$ python3 -q
>>> import numpy as np
>>> import numpy.linalg as la
>>> np.set_printoptions(precision=1, suppress=True, linewidth=200)
>>> data = np.loadtxt("sample11.csv", delimiter=",")
>>> data
array([[5., 1., 0., 0., 0., 0., 0.],
       [0., 5., 1., 0., 0., 0., 0.],
       [0., 0., 5., 1., 0., 0., 0.],
       [0., 0., 0., 5., 1., 0., 0.],
       [0., 0., 0., 0., 5., 1., 0.],
       [0., 0., 0., 0., 0., 5., 1.],
       [0., 0., 0., 0., 0., 0., 5.]])
>>> # triangular
>>> G = data.T @ data
>>> print(np.allclose(G, G.T))
True
>>> (data @ data.T).shape
(7, 7)
>>> la.matrix_rank(G)
np.int64(7)
>>> np.diag(G)
array([25., 26., 26., 26., 26., 26., 26.])
>>> la.svd(data, compute_uv=False) ** 2
array([35.2, 33. , 29.6, 25.8, 21.9, 18.8, 16.7])
>>> Uu, sig, Vt = la.svd(data, full_matrices=False)
>>> round(float(np.sqrt((sig ** 2).sum())), 1), round(la.norm(data), 1)
(13.5, np.float64(13.5))
>>> sig
array([5.9, 5.7, 5.4, 5.1, 4.7, 4.3, 4.1])
>>> Uu.shape, sig.shape, Vt.shape
((7, 7), (7,), (7, 7))
>>> rng = np.random.default_rng(30200)
>>> lab = rng.permutation(7)
>>> lab
array([0, 3, 5, 1, 6, 4, 2])
>>> A2 = data[lab][:, lab]
>>> np.trace(A2)
np.float64(35.0)
>>> lab = rng.permutation(7)
>>> A2 = data[:, lab] * rng.choice([-1, 1], 7)
>>> print(A2)
[[ 0.  0.  1. -5. -0.  0.  0.]
 [ 1.  0.  5. -0. -0.  0.  0.]
 [ 5.  0.  0. -0. -0.  1.  0.]
 [ 0.  1.  0. -0. -0.  5.  0.]
 [ 0.  5.  0. -0. -1.  0.  0.]
 [ 0.  0.  0. -0. -5.  0.  1.]
 [ 0.  0.  0. -0. -0.  0.  5.]]
>>> Uu, _, Vt = la.svd(data.T @ A2)
>>> np.round(Uu @ Vt, 1) + 0
array([[ 0.,  0.,  0., -1.,  0.,  0.,  0.],
       [ 0.,  0.,  1.,  0.,  0.,  0.,  0.],
       [ 1.,  0.,  0.,  0.,  0.,  0.,  0.],
       [ 0.,  0.,  0.,  0.,  0.,  1.,  0.],
       [ 0.,  1.,  0.,  0.,  0.,  0.,  0.],
       [ 0.,  0.,  0.,  0., -1.,  0.,  0.],
       [ 0.,  0.,  0.,  0.,  0.,  0.,  1.]])
>>> np.round(la.lstsq(data, A2)[0], 1) + 0
array([[ 0.,  0.,  0., -1.,  0.,  0.,  0.],
       [ 0.,  0.,  1.,  0.,  0.,  0.,  0.],
       [ 1.,  0.,  0.,  0.,  0.,  0.,  0.],
       [ 0.,  0.,  0.,  0.,  0.,  1.,  0.],
       [ 0.,  1.,  0.,  0.,  0.,  0.,  0.],
       [ 0.,  0.,  0.,  0., -1.,  0.,  0.],
       [ 0.,  0.,  0.,  0.,  0.,  0.,  1.]])
>>> M = np.load("w.npy")
>>> print(M)
[[0. 4. 0. 0. 0. 0. 0.]
 [4. 0. 4. 0. 0. 0. 0.]
 [0. 4. 1. 4. 0. 0. 0.]
 [0. 0. 4. 3. 4. 0. 0.]
 [0. 0. 0. 4. 1. 4. 0.]
 [0. 0. 0. 0. 4. 1. 4.]
 [0. 0. 0. 0. 0. 4. 1.]]
>>> # symmetric, so the eigenvalues are real
>>> q, evecs = la.qr(M[:, :1])[0], la.qr(M[:, 1:])[0]
>>> sig = la.svd(q.T @ evecs, compute_uv=False)
>>> np.degrees(np.arccos(sig.clip(0, 1)))
array([20.5])
>>> sig
array([0.9])
>>> A2 = la.invert(M)
Traceback (most recent call last):
  File "<python-input-34>", line 1, in <module>
    A2 = la.invert(M)
         ^^^^^^^^^
AttributeError: module 'numpy.linalg' has no attribute 'invert'
>>> A2 = la.inv(M)
>>> np.round(la.slogdet(M)[0], 1)
np.float64(-1.0)
>>> A2.round(1) + 0
array([[ 0.2,  0.2, -0.2, -0.2,  0.4,  0.1, -0.4],
       [ 0.2,  0. ,  0. ,  0. ,  0. ,  0. ,  0. ],
       [-0.2,  0. ,  0.2,  0.2, -0.4, -0.1,  0.4],
       [-0.2,  0. ,  0.2,  0. ,  0.1,  0. , -0.1],
       [ 0.4,  0. , -0.4,  0.1,  0.3,  0.1, -0.3],
       [ 0.1,  0. , -0.1,  0. ,  0.1,  0. ,  0.2],
       [-0.4,  0. ,  0.4, -0.1, -0.3,  0.2,  0.3]])
>>> np.round(M @ A2, 1) + 0
array([[1., 0., 0., 0., 0., 0., 0.],
       [0., 1., 0., 0., 0., 0., 0.],
       [0., 0., 1., 0., 0., 0., 0.],
       [0., 0., 0., 1., 0., 0., 0.],
       [0., 0., 0., 0., 1., 0., 0.],
       [0., 0., 0., 0., 0., 1., 0.],
       [0., 0., 0., 0., 0., 0., 1.]])
>>> A2 = np.array([[3, 5], [1, 1], [0, 5]])
>>> W0 = np.tile(A2, (2, 3))
>>> W0
array([[3, 5, 3, 5, 3, 5],
       [1, 1, 1, 1, 1, 1],
       [0, 5, 0, 5, 0, 5],
       [3, 5, 3, 5, 3, 5],
       [1, 1, 1, 1, 1, 1],
       [0, 5, 0, 5, 0, 5]])
>>> # row 3 repeats row 0
>>> def softmax(z):
...     e = np.exp(z - z.max(axis=-1, keepdims=True))
...     return e / e.sum(axis=-1, keepdims=True)
... 
>>> print(softmax(W0).sum(axis=1))
[1. 1. 1. 1. 1. 1.]
>>> print(np.round(softmax(10 * W0[0]), 1) + 0)
[0.  0.3 0.  0.3 0.  0.3]
>>> np.round(softmax(W0[0] + 3), 1) + 0
array([0. , 0.3, 0. , 0.3, 0. , 0.3])
>>> print(np.round(softmax(W0[0]), 1) + 0)
[0.  0.3 0.  0.3 0.  0.3]
>>> S = W0 @ W0.T / np.sqrt(6)
>>> softmax(S).round(6).argmax(axis=1)
array([0, 0, 0, 0, 0, 0])
>>> print(np.round(softmax(S + np.triu(np.full(S.shape, -np.inf), 1)), 1) + 0)
[[1.  0.  0.  0.  0.  0. ]
 [1.  0.  0.  0.  0.  0. ]
 [0.5 0.  0.5 0.  0.  0. ]
 [0.5 0.  0.  0.5 0.  0. ]
 [0.5 0.  0.  0.5 0.  0. ]
 [0.2 0.  0.2 0.2 0.  0.2]]
>>> print(np.round(softmax(S), 1) + 0)
[[0.5 0.  0.  0.5 0.  0. ]
 [0.5 0.  0.  0.5 0.  0. ]
 [0.2 0.  0.2 0.2 0.  0.2]
 [0.5 0.  0.  0.5 0.  0. ]
 [0.5 0.  0.  0.5 0.  0. ]
 [0.2 0.  0.2 0.2 0.  0.2]]
>>> T = np.stack([W0, -2 * W0, W0[::-1]])
>>> la.matrix_rank(T.reshape(3, -1))
np.int64(2)
>>> T.sum(axis=0)
array([[-3,  0, -3,  0, -3,  0],
       [ 0,  0,  0,  0,  0,  0],
       [ 3,  0,  3,  0,  3,  0],
       [-3,  0, -3,  0, -3,  0],
       [ 0,  0,  0,  0,  0,  0],
       [ 3,  0,  3,  0,  3,  0]])
>>> print(np.einsum("bij,cij->bc", T, T))
[[ 366 -732  312]
 [-732 1464 -624]
 [ 312 -624  366]]
>>> T.shape
(3, 6, 6)
>>> la.det(T)
array([0., 0., 0.])
>>> (T @ W0.T).shape
(3, 6, 6)
>>> feats = np.load("x.npy")
>>> feats.round(1) + 0
array([[ 0.4,  0.2, -0.4, -0.2, -0.4, -0.3,  0. ],
       [ 0.2,  1.9, -0.6,  0.7,  0.3, -0.3,  0.5],
       [-0.4, -0.6,  0.6, -0.1,  0.4,  0.2, -0.4],
       [-0.2,  0.7, -0.1,  1.1, -0.2,  0.6,  0.6],
       [-0.4,  0.3,  0.4, -0.2,  1.7, -0.2,  0.4],
       [-0.3, -0.3,  0.2,  0.6, -0.2,  0.8,  0.6],
       [ 0. ,  0.5, -0.4,  0.6,  0.4,  0.6,  1.6]])
>>> ev, evecs = la.eigh(feats)
>>> np.round(np.abs(evecs[:, -1]), 1) + 0
array([0. , 0.6, 0.2, 0.4, 0.1, 0.1, 0.6])
>>> np.round(evecs @ np.diag(ev) @ evecs.T, 1) + 0
array([[ 0.4,  0.2, -0.4, -0.2, -0.4, -0.3,  0. ],
       [ 0.2,  1.9, -0.6,  0.7,  0.3, -0.3,  0.5],
       [-0.4, -0.6,  0.6, -0.1,  0.4,  0.2, -0.4],
       [-0.2,  0.7, -0.1,  1.1, -0.2,  0.6,  0.6],
       [-0.4,  0.3,  0.4, -0.2,  1.7, -0.2,  0.4],
       [-0.3, -0.3,  0.2,  0.6, -0.2,  0.8,  0.6],
       [ 0. ,  0.5, -0.4,  0.6,  0.4,  0.6,  1.6]])
>>> ev.sum(), np.trace(feats)
(np.float64(8.0), np.float64(8.0))
>>> np.round(evecs.T @ feats @ evecs, 1) + 0
array([[0., 0., 0., 0., 0., 0., 0.],
       [0., 0., 0., 0., 0., 0., 0.],
       [0., 0., 0., 0., 0., 0., 0.],
       [0., 0., 0., 1., 0., 0., 0.],
       [0., 0., 0., 0., 2., 0., 0.],
       [0., 0., 0., 0., 0., 2., 0.],
       [0., 0., 0., 0., 0., 0., 3.]])
>>> np.round(feats - feats[0], 1) + 0
array([[ 0. ,  0. ,  0. ,  0. ,  0. ,  0. ,  0. ],
       [-0.2,  1.6, -0.2,  0.9,  0.7,  0. ,  0.5],
       [-0.8, -0.8,  1. ,  0.1,  0.8,  0.5, -0.4],
       [-0.6,  0.4,  0.3,  1.3,  0.2,  0.9,  0.6],
       [-0.8,  0.1,  0.8,  0. ,  2. ,  0.1,  0.4],
       [-0.7, -0.6,  0.6,  0.9,  0.2,  1.1,  0.6],
       [-0.4,  0.3,  0. ,  0.8,  0.7,  0.9,  1.6]])
>>> feats[:, 7]
Traceback (most recent call last):
  File "<python-input-67>", line 1, in <module>
    feats[:, 7]
    ~~~~~^^^^^^
IndexError: index 7 is out of bounds for axis 1 with size 7
>>> la.rank(feats)
Traceback (most recent call last):
  File "<python-input-68>", line 1, in <module>
    la.rank(feats)
    ^^^^^^^
AttributeError: module 'numpy.linalg' has no attribute 'rank'
>>> feats[7]
Traceback (most recent call last):
  File "<python-input-69>", line 1, in <module>
    feats[7]
    ~~~~~^^^
IndexError: index 7 is out of bounds for axis 0 with size 7
>>> np.zeros(7, 7)
Traceback (most recent call last):
  File "<python-input-70>", line 1, in <module>
    np.zeros(7, 7)
    ~~~~~~~~^^^^^^
TypeError: Cannot interpret '7' as a data type
>>> np.count_nonzero(feats)
np.int64(49)
>>> np.round(la.norm(feats), 1)
np.float64(4.2)
>>> lab = rng.permutation(7)
>>> lab
array([4, 6, 5, 2, 1, 3, 0])
>>> A2 = feats[lab][:, lab]
>>> np.round(np.sort(np.abs(la.eigvals(A2))), 1) + 0
array([0., 0., 0., 1., 2., 2., 3.])
>>> np.round(la.det(A2), 1), round(la.det(feats[lab]), 1)
(np.float64(-0.0), np.float64(0.0))
>>> rank = la.matrix_rank(feats)
>>> rank
np.int64(4)
>>> N = la.svd(feats)[2][rank:].T
>>> N.shape
(7, 3)
>>> np.allclose(feats @ N, 0)
True
>>> np.round(N @ N.T, 1) + 0
array([[ 0.7,  0. ,  0.3,  0.2,  0.2,  0.2, -0.1],
       [ 0. ,  0.2,  0.2, -0.3, -0.1,  0.2,  0. ],
       [ 0.3,  0.2,  0.7, -0.1, -0.2, -0.1,  0.2],
       [ 0.2, -0.3, -0.1,  0.4,  0.1, -0.3,  0. ],
       [ 0.2, -0.1, -0.2,  0.1,  0.2,  0.1, -0.1],
       [ 0.2,  0.2, -0.1, -0.3,  0.1,  0.6, -0.2],
       [-0.1,  0. ,  0.2,  0. , -0.1, -0.2,  0.2]])
>>> np.round(feats @ N, 1) + 0
array([[0., 0., 0.],
       [0., 0., 0.],
       [0., 0., 0.],
       [0., 0., 0.],
       [0., 0., 0.],
       [0., 0., 0.],
       [0., 0., 0.]])
>>> E = np.load("a.npy")
>>> print(E)
[[0 1 1 1 0]
 [1 0 1 0 1]
 [1 1 0 0 1]
 [1 0 0 0 1]
 [0 1 1 1 0]]
>>> # equal to its transpose
>>> softmax(E).sum(axis=1)
array([1., 1., 1., 1., 1.])
>>> S = E @ E.T / np.sqrt(5)
>>> print(softmax(S)[1] @ E)
[0.7 0.5 0.6 0.3 0.7]
>>> Uu, sig, Vt = la.svd(E)
>>> evecs = Vt[:(sig > 1e-8).sum()]
>>> vec = E[4] + -1 * E[2] + rng.integers(2) * np.eye(5)[2]
>>> vec
array([-1.,  0.,  2.,  1., -1.])
>>> np.round(evecs.T @ evecs, 1) + 0
array([[0.5, 0. , 0. , 0. , 0.5],
       [0. , 1. , 0. , 0. , 0. ],
       [0. , 0. , 1. , 0. , 0. ],
       [0. , 0. , 0. , 1. , 0. ],
       [0.5, 0. , 0. , 0. , 0.5]])
>>> np.diag(evecs.T @ evecs)
array([0.5, 1. , 1. , 1. , 0.5])
>>> la.matrix_rank(np.vstack([E, vec]))
np.int64(4)
